% python3 -q
>>> import numpy as np
>>> np.set_printoptions(precision=1, suppress=True, linewidth=120, sign=" ")
>>> X = np.load("sample17.npy")
>>> X
array([[ 0., -3.,  6.,  1.],
       [-3.,  0.,  0.,  0.],
       [ 6.,  0.,  0.,  0.],
       [ 1.,  0.,  0.,  0.]])
>>> # rows and columns are dependent
>>> U, sv, vt = np.linalg.svd(X)
>>> np.argmax(sv[:-1] / (sv[1:] + 1e-6)) + 1
np.int64(2)
>>> sv.round(1) + 0
array([ 6.8,  6.8,  0. ,  0. ])
>>> M2 = U[:, :2] @ np.diag(sv[:2]) @ vt[:2]
>>> np.round(np.linalg.norm(X - M2, 2), 1), round(sv[2], 1)
(np.float64(0.0), np.float64(0.0))
>>> M2.round(1) + 0
array([[ 0., -3.,  6.,  1.],
       [-3.,  0.,  0.,  0.],
       [ 6.,  0.,  0.,  0.],
       [ 1.,  0.,  0.,  0.]])
>>> U, sv, vt = np.linalg.svd(X)
>>> V = vt[:(sv > 1e-8).sum()]
>>> rng = np.random.default_rng(72)
>>> x0 = X[2] + 3 * X[3] + rng.integers(2) * np.eye(4)[2]
>>> x0
array([ 9.,  0.,  1.,  0.])
>>> np.allclose(V.T @ V @ x0, x0)
False
>>> np.round(V.T @ V, 1) + 0
array([[ 1. ,  0. ,  0. ,  0. ],
       [ 0. ,  0.2, -0.4, -0.1],
       [ 0. , -0.4,  0.8,  0.1],
       [ 0. , -0.1,  0.1,  0. ]])
>>> M2 = np.array([[-2, 0], [1, 4], [2, -4]])
>>> C = np.array([[-3, 0, 1, -2], [-1, 0, 1, -1]])
>>> mat = M2 @ C
>>> mat
array([[ 6,  0, -2,  4],
       [-7,  0,  5, -6],
       [-2,  0, -2,  0]])
>>> np.linalg.cond(X) > 100
np.True_
>>> F = np.array([[4, 9, 5], [8, 3, 7], [9, 7, 1], [-12, 3, -9]])
>>> x0 = np.array([2, 2, 2])
>>> target = F @ x0
>>> np.linalg.lstsq(F, target)[0]
array([ 2.,  2.,  2.])
>>> target = target + 0.1 * rng.normal(size=4)
>>> target
array([ 36. ,  36.1,  33.8, -36.1])
>>> beta, *_ = np.linalg.lstsq(F, target)
>>> [round(float(np.linalg.norm(np.linalg.solve(F.T @ F + lam * np.eye(3), F.T @ target))), 2) for lam in (0, 1, 10, 100)]
[3.47, 3.45, 3.34, 2.73]
>>> beta.round()
array([ 2.,  2.,  2.])
>>> r0 = np.array([2, 4])
>>> np.cross(F[2, :3], F[1, :3])
array([ 46, -55, -29])
>>> np.convolve(F[2], r0)
array([ 18,  50,  30,   4])
>>> np.array([np.convolve(row, r0, "same") for row in F])
array([[  8,  34,  46],
       [ 16,  38,  26],
       [ 18,  50,  30],
       [-24, -42,  -6]])
>>> np.correlate(F[2], F[1], "full")
array([  63,   76,  100,   59,    8])
>>> np.polyval(r0, F[2])
array([ 22,  18,   6])
>>> np.linalg.norm(F, axis=0)
array([ 17.5,  12.2,  12.5])
>>> round(float(np.linalg.norm(F[3] - F[1])), 1)
25.6
>>> round(float(np.linalg.norm(F, 1)), 1), round(float(np.linalg.norm(F, np.inf)), 1)
(33.0, 24.0)
>>> np.linalg.norm(F, axis=1).argmax()
np.int64(3)
>>> round(np.linalg.norm(F[3], 1), 1), round(np.linalg.norm(F[3], np.inf), 1)
(np.float64(24.0), np.float64(12.0))
